% ipython --no-banner

In [1]: import numpy as np

In [2]: from numpy import linalg as LA

In [3]: np.set_printoptions(precision=2, suppress=True, linewidth=160)

In [4]: data = np.diag(np.array([-3, 0, 2, 2, -1, 0, 0, 2, 1, -1, 1])) + 2 * np.eye(11, k=1) + 2 * np.eye(11, k=-1)

In [5]: data
Out[5]: 
array([[-3.,  2.,  0.,  0.,  0.,  0.,  0.,  0.,  0.,  0.,  0.],
       [ 2.,  0.,  2.,  0.,  0.,  0.,  0.,  0.,  0.,  0.,  0.],
       [ 0.,  2.,  2.,  2.,  0.,  0.,  0.,  0.,  0.,  0.,  0.],
       [ 0.,  0.,  2.,  2.,  2.,  0.,  0.,  0.,  0.,  0.,  0.],
       [ 0.,  0.,  0.,  2., -1.,  2.,  0.,  0.,  0.,  0.,  0.],
       [ 0.,  0.,  0.,  0.,  2.,  0.,  2.,  0.,  0.,  0.,  0.],
       [ 0.,  0.,  0.,  0.,  0.,  2.,  0.,  2.,  0.,  0.,  0.],
       [ 0.,  0.,  0.,  0.,  0.,  0.,  2.,  2.,  2.,  0.,  0.],
       [ 0.,  0.,  0.,  0.,  0.,  0.,  0.,  2.,  1.,  2.,  0.],
       [ 0.,  0.,  0.,  0.,  0.,  0.,  0.,  0.,  2., -1.,  2.],
       [ 0.,  0.,  0.,  0.,  0.,  0.,  0.,  0.,  0.,  2.,  1.]])

In [6]: rng = np.random.default_rng(27)

In [7]: labels = rng.permutation(11)

In [8]: B = data[:, labels] * rng.choice([-1, 1], 11)

In [9]: B
Out[9]: 
array([[-0., -3., -2., -0., -0.,  0.,  0., -0., -0.,  0., -0.],
       [-0.,  2., -0., -0., -0.,  0.,  2., -0., -0.,  0., -0.],
       [-0.,  0., -2., -0., -0.,  0.,  2., -0., -2.,  0., -0.],
       [-0.,  0., -0., -0., -0.,  0.,  2., -0., -2.,  2., -0.],
       [-0.,  0., -0., -2., -0.,  0.,  0., -0., -2., -1., -0.],
       [-0.,  0., -0., -0., -0.,  2.,  0., -0., -0.,  2., -0.],
       [-0.,  0., -0., -2., -0.,  0.,  0., -0., -0.,  0., -2.],
       [-0.,  0., -0., -0., -2.,  2.,  0., -0., -0.,  0., -2.],
       [-2.,  0., -0., -0., -1.,  0.,  0., -0., -0.,  0., -2.],
       [ 1.,  0., -0., -0., -2.,  0.,  0., -2., -0.,  0., -0.],
       [-2.,  0., -0., -0., -0.,  0.,  0., -1., -0.,  0., -0.]])

In [10]: left, _, vt = LA.svd(data.T @ B)

In [11]: labels
Out[11]: array([ 9,  0,  1,  5,  8,  6,  2, 10,  3,  4,  7])

In [12]: B = data / np.sqrt((data ** 2).mean(axis=1, keepdims=True))

In [13]: B[7]
Out[13]: array([0.  , 0.  , 0.  , 0.  , 0.  , 0.  , 1.91, 1.91, 1.91, 0.  , 0.  ])

In [14]: LA.matrix_rank(B) == LA.matrix_rank(data)
Out[14]: np.True_

In [15]: B = np.array([[0, 0, 2, 2, 1, 1, 0, 2, 0, 2],
    ...:     [1, 0, 0, 2, 2, 0, 2, 1, 2, 2],
    ...:     [0, 2, 1, 2, 1, 0, 2, 2, 1, 1],
    ...:     [2, 0, 2, 1, 1, 1, 2, 1, 2, 1],
    ...:     [2, 1, 1, 1, 1, 0, 2, 0, 2, 2],
    ...:     [2, 2, 2, 0, 1, 2, 1, 1, 0, 0],
    ...:     [1, 1, 2, 1, 1, 0, 0, 1, 2, 1],
    ...:     [0, 2, 1, 2, 2, 0, 1, 0, 2, 1],
    ...:     [0, 1, 2, 0, 2, 0, 2, 1, 2, 0],
    ...:     [2, 0, 1, 0, 0, 0, 0, 2, 0, 2]])

In [16]: A = np.tril(B)

In [17]: A
Out[17]: 
array([[0, 0, 0, 0, 0, 0, 0, 0, 0, 0],
       [1, 0, 0, 0, 0, 0, 0, 0, 0, 0],
       [0, 2, 1, 0, 0, 0, 0, 0, 0, 0],
       [2, 0, 2, 1, 0, 0, 0, 0, 0, 0],
       [2, 1, 1, 1, 1, 0, 0, 0, 0, 0],
       [2, 2, 2, 0, 1, 2, 0, 0, 0, 0],
       [1, 1, 2, 1, 1, 0, 0, 0, 0, 0],
       [0, 2, 1, 2, 2, 0, 1, 0, 0, 0],
       [0, 1, 2, 0, 2, 0, 2, 1, 2, 0],
       [2, 0, 1, 0, 0, 0, 0, 2, 0, 2]])

In [18]: [round(float(x), 2) for x in LA.svd(A, compute_uv=False)[:3]]
Out[18]: [7.37, 4.01, 3.15]

In [19]: np.argsort(-LA.norm(A, axis=0).round(6), kind="stable")[:3]
Out[19]: array([2, 0, 1])
